$ python -q
>>> import numpy as np
>>> from numpy import linalg as LA
>>> np.set_printoptions(precision=3, suppress=True, linewidth=100)
>>> m1 = np.loadtxt("m.csv", delimiter=",")
>>> m1
array([[ 0.375,  0.219,  0.095,  0.258,  0.52 ,  0.671,  0.067, -0.103],
       [ 0.422,  0.446, -0.2  , -0.171, -0.186, -0.012, -0.472,  0.545],
       [ 0.469, -0.2  ,  0.224,  0.071, -0.152, -0.138,  0.674,  0.434],
       [ 0.023, -0.293, -0.679,  0.544, -0.322,  0.226,  0.009,  0.046],
       [-0.023, -0.249,  0.578,  0.582, -0.06 , -0.088, -0.466,  0.191],
       [-0.445,  0.69 ,  0.126,  0.348, -0.268,  0.067,  0.314,  0.118],
       [ 0.492,  0.289, -0.025,  0.274, -0.124, -0.467, -0.012, -0.604],
       [ 0.141, -0.072,  0.298, -0.263, -0.691,  0.5  , -0.054, -0.295]])
>>> # orthonormal columns
>>> LA.norm(m1, axis=0)
array([1., 1., 1., 1., 1., 1., 1., 1.])
>>> LA.pinv(m1)
array([[ 0.375,  0.422,  0.469,  0.023, -0.023, -0.445,  0.492,  0.141],
       [ 0.219,  0.446, -0.2  , -0.293, -0.249,  0.69 ,  0.289, -0.072],
       [ 0.095, -0.2  ,  0.224, -0.679,  0.578,  0.126, -0.025,  0.298],
       [ 0.258, -0.171,  0.071,  0.544,  0.582,  0.348,  0.274, -0.263],
       [ 0.52 , -0.186, -0.152, -0.322, -0.06 , -0.268, -0.124, -0.691],
       [ 0.671, -0.012, -0.138,  0.226, -0.088,  0.067, -0.467,  0.5  ],
       [ 0.067, -0.472,  0.674,  0.009, -0.466,  0.314, -0.012, -0.054],
       [-0.103,  0.545,  0.434,  0.046,  0.191,  0.118, -0.604, -0.295]])
>>> np.round(m1 @ m1.T, 3) + 0
array([[1., 0., 0., 0., 0., 0., 0., 0.],
       [0., 1., 0., 0., 0., 0., 0., 0.],
       [0., 0., 1., 0., 0., 0., 0., 0.],
       [0., 0., 0., 1., 0., 0., 0., 0.],
       [0., 0., 0., 0., 1., 0., 0., 0.],
       [0., 0., 0., 0., 0., 1., 0., 0.],
       [0., 0., 0., 0., 0., 0., 1., 0.],
       [0., 0., 0., 0., 0., 0., 0., 1.]])
>>> LA.svd(m1, compute_uv=False)
array([1., 1., 1., 1., 1., 1., 1., 1.])
>>> Y = m1 / LA.norm(m1, axis=1, keepdims=True)
>>> cov = Y @ Y.T
>>> cov.round(3) + 0
array([[1., 0., 0., 0., 0., 0., 0., 0.],
       [0., 1., 0., 0., 0., 0., 0., 0.],
       [0., 0., 1., 0., 0., 0., 0., 0.],
       [0., 0., 0., 1., 0., 0., 0., 0.],
       [0., 0., 0., 0., 1., 0., 0., 0.],
       [0., 0., 0., 0., 0., 1., 0., 0.],
       [0., 0., 0., 0., 0., 0., 1., 0.],
       [0., 0., 0., 0., 0., 0., 0., 1.]])
>>> np.argwhere(np.triu(np.abs(cov) > 0.95, 1))
array([], shape=(0, 2), dtype=int64)
>>> LA.norm(Y, axis=1)
array([1., 1., 1., 1., 1., 1., 1., 1.])
